% ipython --no-banner

In [1]: import numpy as np

In [2]: np.set_printoptions(precision=2, suppress=True, linewidth=160, legacy="1.25")

In [3]: feats = np.loadtxt("data.csv", delimiter=",")

In [4]: feats
Out[4]: 
array([[ 2.86, -1.91,  0.02,  2.86, -2.87],
       [ 2.65, -1.75,  0.  ,  2.6 , -2.63],
       [ 3.94, -2.65, -0.03,  3.95, -3.97],
       [-5.25,  3.49, -0.01, -5.28,  5.23],
       [ 5.55, -3.71, -0.01,  5.58, -5.53],
       [-2.74,  1.87,  0.02, -2.74,  2.74],
       [ 1.47, -1.01, -0.02,  1.51, -1.48],
       [ 0.  ,  0.  ,  0.02,  0.06, -0.03],
       [-3.74,  2.47,  0.02, -3.74,  3.74],
       [-0.5 ,  0.36,  0.01, -0.5 ,  0.53],
       [ 3.94, -2.62, -0.03,  3.96, -3.94],
       [-2.17,  1.43,  0.04, -2.14,  2.16],
       [-0.38,  0.26,  0.  , -0.35,  0.37],
       [-0.78,  0.52, -0.02, -0.79,  0.79],
       [-1.37,  0.91, -0.02, -1.34,  1.33],
       [-1.03,  0.69,  0.04, -1.03,  1.03],
       [-1.47,  1.  ,  0.01, -1.48,  1.47],
       [-1.05,  0.69, -0.01, -1.04,  1.01],
       [-1.86,  1.28, -0.01, -1.85,  1.86],
       [ 2.  , -1.33, -0.01,  2.  , -2.01],
       [-1.43,  0.93, -0.02, -1.4 ,  1.39],
       [ 0.23, -0.15,  0.01,  0.27, -0.22],
       [-0.38,  0.23,  0.  , -0.33,  0.36],
       [ 6.92, -4.59, -0.01,  6.91, -6.89],
       [-1.54,  1.04,  0.02, -1.57,  1.58]])

In [5]: Xc = (feats - feats.mean(axis=0)) / feats.std(axis=0)

In [6]: Xc.std(axis=0)
Out[6]: array([1., 1., 1., 1., 1.])

In [7]: coef = np.linalg.lstsq(np.delete(Xc, 3, axis=1), Xc[:, 3])[0]

In [8]: np.round(1 - np.var(Xc[:, 3] - np.delete(Xc, 3, axis=1) @ coef), 2)
Out[8]: 1.0

In [9]: [round(float(x), 2) for x in np.linalg.svd(feats, compute_uv=False)[:3]]
Out[9]: [26.25, 0.1, 0.1]

In [10]: round(np.linalg.norm(feats, 2) / np.linalg.norm(feats), 2)
Out[10]: 1.0

In [11]: np.argsort(-np.linalg.norm(feats, axis=0).round(6), kind="stable")[:3]
Out[11]: array([3, 0, 4])

In [12]: Q, R = np.linalg.qr(feats)

In [13]: np.round(np.trace(Q @ Q.T), 2)
Out[13]: 5.0

In [14]: Q.shape, R.shape
Out[14]: ((25, 5), (5, 5))

In [15]: K = np.loadtxt("arr.csv", delimiter=",")

In [16]: K
Out[16]: 
array([[ 1.1,  1.1, -0.6, -0.8],
       [ 0.5,  0.4,  0.7, -1.1],
       [ 1.5,  0.3,  0.8, -1.5],
       [-0.6,  0.6, -1.9, -1.2],
       [-0.7,  1.3,  0.6,  0. ],
       [ 2.2,  1.3, -0.4,  1.1],
       [ 1.5, -0.4,  0.7, -1.2],
       [-0.5,  0.5, -2.5,  0.5],
       [ 0.6,  0.4, -1.1, -1.8],
       [ 2.8, -1.1,  0.3,  0.9],
       [-0.5,  1.3,  0.1, -0.4],
       [-1.5,  0.6,  0.5, -0.1],
       [-1.4, -0.6,  1.3,  0.5],
       [-0.6,  0.3,  0.3,  0.1],
       [ 0. ,  1.1,  0.4, -1.1],
       [-6.3, -0.3,  7.5,  3.3],
       [ 0.8,  0.3,  0.4, -1.7],
       [ 0.7,  0.4, -0.5, -0.9],
       [-0.5,  0.9,  0.1, -1.5],
       [ 1.5,  1.4, -0.9,  1.2],
       [-1.7,  1.8, -0.8, -0.3],
       [ 0.8,  0.8, -2.2,  0. ],
       [-0.2, -2.3,  0.4,  0.1],
       [ 0.2,  1.7,  0. , -1.2],
       [ 0.8, -0.1,  0.2, -0.2],
       [-0.6, -0.3,  1.3,  0.6],
       [-0.9, -0.6, -2.2, -0.3],
       [ 0. , -0.1,  0.6, -0.6],
       [-1.3, -0.3, -0.1, -1.7]])

In [17]: # row 15 is much longer than the rest

In [18]: G = np.cov(K, rowvar=False)

In [19]: G
Out[19]: 
array([[ 2.68,  0.11, -1.68, -0.73],
       [ 0.11,  0.81, -0.39, -0.16],
       [-1.68, -0.39,  3.06,  0.94],
       [-0.73, -0.16,  0.94,  1.24]])

In [20]: np.argsort(-K.std(axis=0).round(6), kind="stable")
Out[20]: array([2, 0, 3, 1])

In [21]: G.shape
Out[21]: (4, 4)

In [22]: np.median(K, axis=0)
Out[22]: array([ 0. ,  0.4,  0.2, -0.3])
